$ python -q
>>> import numpy as np
>>> import numpy.linalg as la
>>> np.set_printoptions(suppress=True, linewidth=160)
>>> X = np.loadtxt("mat.csv", delimiter=",")
>>> print(X)
[[-6.06  1.23 -0.59  1.82]
 [-1.51  0.26 -0.16  0.64]
 [-0.75  0.01  0.01  0.39]
 [-1.09  0.02 -0.05  0.8 ]
 [ 1.88 -0.43  0.28 -0.84]
 [ 0.44 -0.16 -0.05  0.39]
 [-1.45  0.5  -0.29  0.3 ]
 [ 1.49  0.09  0.06 -1.06]
 [-3.84  0.43 -0.21  1.41]
 [-5.11  0.77 -0.45  2.11]
 [ 1.61 -0.39  0.21 -0.34]
 [ 4.58 -0.77  0.38 -1.55]
 [-3.79  0.96 -0.62  1.88]
 [-2.31  0.38 -0.24  1.18]
 [ 2.51 -0.45  0.09 -0.39]
 [-1.87  0.49 -0.37  1.16]
 [-3.24  0.5  -0.41  1.65]
 [ 1.5  -0.48  0.22 -0.4 ]
 [-0.82 -0.03 -0.01  0.46]
 [ 0.73 -0.39  0.12  0.01]
 [ 1.58 -0.16  0.07 -0.67]
 [-0.54  0.15 -0.04  0.06]
 [-1.06 -0.11 -0.04  0.98]
 [ 3.69 -0.7   0.3  -0.97]
 [-2.36  0.09 -0.23  1.93]
 [ 4.05 -1.06  0.32 -0.27]
 [ 3.24 -0.48  0.35 -1.14]
 [-0.31  0.38 -0.09 -0.7 ]]
>>> hat = X @ la.solve(X.T @ X, X.T)
>>> print(np.allclose(hat @ hat, hat))
True
>>> print(np.round(la.eigvalsh(hat), 2) + 0)
[0. 0. 0. 0. 0. 0. 0. 0. 0. 0. 0. 0. 0. 0. 0. 0. 0. 0. 0. 0. 0. 0. 0. 0. 1. 1. 1. 1.]
>>> print(round(np.trace(hat), 2))
4.0
>>> Xs = X - X.mean(axis=1)
Traceback (most recent call last):
  File "<python-input-9>", line 1, in <module>
    Xs = X - X.mean(axis=1)
         ~~^~~~~~~~~~~~~~~~
ValueError: operands could not be broadcast together with shapes (28,4) (28,) 
>>> Xs = X - X.mean(axis=0)
>>> U, sigma, Vh = la.svd(Xs, full_matrices=False)
>>> print(np.round(Vh[0] * np.sign(Vh[0, np.abs(Vh[0]).argmax()]), 2))
[ 0.92 -0.17  0.09 -0.33]
>>> print(np.searchsorted(np.cumsum(sigma ** 2) / (sigma ** 2).sum(), 0.9) + 1)
1
>>> print(sigma.round(2))
[15.44  2.25  0.84  0.15]
>>> print(np.round(np.abs(Vh[-1]), 2))
[0.08 0.52 0.83 0.18]
